$ python -q
>>> import numpy as np
>>> import numpy.linalg as la
>>> np.set_printoptions(precision=4, suppress=True, linewidth=120, sign=" ")
>>> A = np.load("data.npy")
>>> A
array([[ 1, -1,  1, -1,  1, -1,  1, -1],
       [ 1, -1, -1,  1,  1, -1, -1,  1],
       [ 1, -1, -1,  1, -1,  1,  1, -1]])
>>> A @ A
Traceback (most recent call last):
  File "<python-input-5>", line 1, in <module>
    A @ A
    ~~^~~
ValueError: matmul: Input operand 1 has a mismatch in its core dimension 0, with gufunc signature (n?,k),(k,m?)->(n?,m?) (size 3 is different from 8)
>>> gram = A.T @ A
>>> gram
array([[ 3, -3, -1,  1,  1, -1,  1, -1],
       [-3,  3,  1, -1, -1,  1, -1,  1],
       [-1,  1,  3, -3,  1, -1,  1, -1],
       [ 1, -1, -3,  3, -1,  1, -1,  1],
       [ 1, -1,  1, -1,  3, -3, -1,  1],
       [-1,  1, -1,  1, -3,  3,  1, -1],
       [ 1, -1,  1, -1, -1,  1,  3, -3],
       [-1,  1, -1,  1,  1, -1, -3,  3]])
>>> np.allclose(gram, gram.T)
True
>>> la.matrix_rank(gram)
np.int64(3)
>>> np.trace(gram), (A ** 2).sum()
(np.int64(24), np.int64(24))
>>> F = np.load("x.npy")
>>> F
array([[ 0,  0,  0,  1,  0],
       [-1, -1,  0, -1,  0],
       [ 0,  0,  2,  0,  0],
       [ 0,  1,  0,  1,  0],
       [ 0,  0, -1,  0,  1]])
>>> q = F.astype(float).copy()
>>> for j in range(5):
...     q[:, j] -= q[:, :j] @ (q[:, :j].T @ q[:, j])
...     q[:, j] /= la.norm(q[:, j])
... 
>>> np.round(q.T @ F, 4) + 0
array([[ 1.    ,  1.    ,  0.    ,  1.    ,  0.    ],
       [ 0.    ,  1.    ,  0.    ,  1.    ,  0.    ],
       [ 0.    ,  0.    ,  2.2361,  0.    , -0.4472],
       [ 0.    ,  0.    ,  0.    ,  1.    ,  0.    ],
       [ 0.    ,  0.    ,  0.    ,  0.    ,  0.8944]])
>>> rng = np.random.default_rng(90616)
>>> z = rng.permutation(5)
>>> z
array([ 4,  0,  1,  3,  2])
>>> out = F[z][:, z]
>>> np.round(la.det(out), 4), np.round(la.det(F[z]), 4)
(np.float64(-2.0), np.float64(2.0))
>>> np.trace(out)
np.int64(3)
>>> np.sort(np.abs(la.eigvals(out)))
array([ 1.,  1.,  1.,  1.,  2.])
>>> out
array([[ 1,  0,  0,  0, -1],
       [ 0,  0,  0,  1,  0],
       [ 0, -1, -1, -1,  0],
       [ 0,  0,  1,  1,  0],
       [ 0,  0,  0,  0,  2]])
>>> K, _ = la.qr(np.array([[0.0, -0.9, 0.3, -2.6, 0.3],
...     [-2.4, 0.6, -0.2, 1.0, 1.0],
...     [1.0, 0.3, -1.2, 0.0, 0.3],
...     [0.0, -0.4, 0.1, -0.6, 0.5],
...     [-1.4, -1.0, -1.7, -0.2, -2.0]]))
>>> K
array([[ 0.    , -0.5795,  0.3166,  0.7334,  0.1616],
       [ 0.8127,  0.4324,  0.0088,  0.3671, -0.1329],
       [-0.3386,  0.174 , -0.758 ,  0.5019, -0.1689],
       [-0.    , -0.2575,  0.1237, -0.0461, -0.9572],
       [ 0.4741, -0.617 , -0.5566, -0.2708,  0.1071]])
>>> proj = np.triu(np.array([[3, 1, 5, 5, -3],
...     [3, 2, -4, -3, 1],
...     [-1, -2, 1, -4, 5],
...     [-4, 1, 5, 5, -4],
...     [-2, -4, -4, -2, 2]]), 1) + np.eye(5)
>>> out = proj @ K @ la.inv(proj)
>>> np.poly(out)
array([ 1.    ,  0.2646, -0.2553,  0.2553, -0.2646, -1.    ])
>>> la.matrix_rank(out)
np.int64(5)
